>>> import numpy as np
>>> import numpy.linalg as la
>>> np.set_printoptions(precision=3, suppress=True, linewidth=200, legacy="1.25")
>>> def tidy(a):
...     return np.round(a, 3) + 0
... 
>>> F = np.loadtxt("arr.csv", delimiter=",")
>>> F
array([[ 0.804, -0.336, -0.074],
       [ 1.341, -0.05 , -0.126],
       [ 1.204, -0.531,  0.13 ],
       [ 1.335, -0.111, -0.73 ],
       [ 1.266,  0.035,  0.1  ],
       [ 0.751,  0.222,  0.227],
       [ 1.565, -0.146, -0.088],
       [ 0.894, -0.253,  0.521],
       [ 0.527,  0.094, -0.09 ],
       [ 1.818, -0.227,  0.247],
       [ 1.879, -0.069,  0.004],
       [ 2.088, -0.001,  0.009],
       [ 2.192,  0.067, -0.217],
       [ 2.029, -0.118, -0.008],
       [ 1.595,  0.072,  0.383],
       [ 1.868, -0.635,  0.025],
       [ 2.377,  0.124,  0.237],
       [ 2.427,  0.08 , -0.065]])
>>> x0 = np.array([3, 5, 4])
>>> y = F @ x0
>>> tidy(la.solve(F.T @ F, F.T @ y))
array([3., 5., 4.])
>>> rng = np.random.default_rng(826899)
>>> y = y + 0.05 * rng.normal(size=18)
>>> tidy(y)
array([0.485, 3.277, 1.463, 0.493, 4.368, 4.296, 3.65 , 3.433, 1.709, 5.264, 5.253, 6.268, 6.018, 5.507, 6.645, 2.46 , 8.69 , 7.436])
>>> beta, *_ = la.lstsq(F, y)
>>> tidy(beta)
array([2.995, 5.046, 3.974])
>>> tidy(F.T @ (y - F @ beta))
array([0., 0., 0.])
>>> [round(float(la.norm(la.solve(F.T @ F + lam * np.eye(3), F.T @ y))), 2) for lam in (0, 1, 10, 100)]
[7.09, 4.24, 2.38, 0.92]
>>> tidy(la.norm(y - F @ beta))
0.139
>>> beta.round()
array([3., 5., 4.])
>>> A = np.loadtxt("sample18.csv", delimiter=",")
>>> A
array([[3., 1., 1.],
       [1., 3., 1.],
       [1., 1., 3.]])
>>> idx = rng.permutation(3)
>>> idx
array([2, 0, 1])
>>> B = A[idx][:, idx]
>>> B
array([[3., 1., 1.],
       [1., 3., 1.],
       [1., 1., 3.]])
>>> np.trace(B)
9.0
>>> np.allclose(B, A)
True
>>> tidy(la.det(B)), tidy(la.det(A[idx]))
(20.0, 20.0)
>>> vals, evecs = la.eigvalsh(A)
Traceback (most recent call last):
  File "<python-input-27>", line 1, in <module>
    vals, evecs = la.eigvalsh(A)
    ^^^^^^^^^^^
ValueError: too many values to unpack (expected 2)
>>> vals, evecs = la.eigh(A)
>>> np.abs(evecs[:, -1]).round(6).argmax()
0
>>> tidy(evecs @ np.diag(vals) @ evecs.T)
array([[3., 1., 1.],
       [1., 3., 1.],
       [1., 1., 3.]])
>>> tidy(la.eigvalsh(A @ A))
array([ 4.,  4., 25.])
>>> tidy(evecs.T @ A @ evecs)
array([[2., 0., 0.],
       [0., 2., 0.],
       [0., 0., 5.]])
>>> tidy(vals)
array([2., 2., 5.])
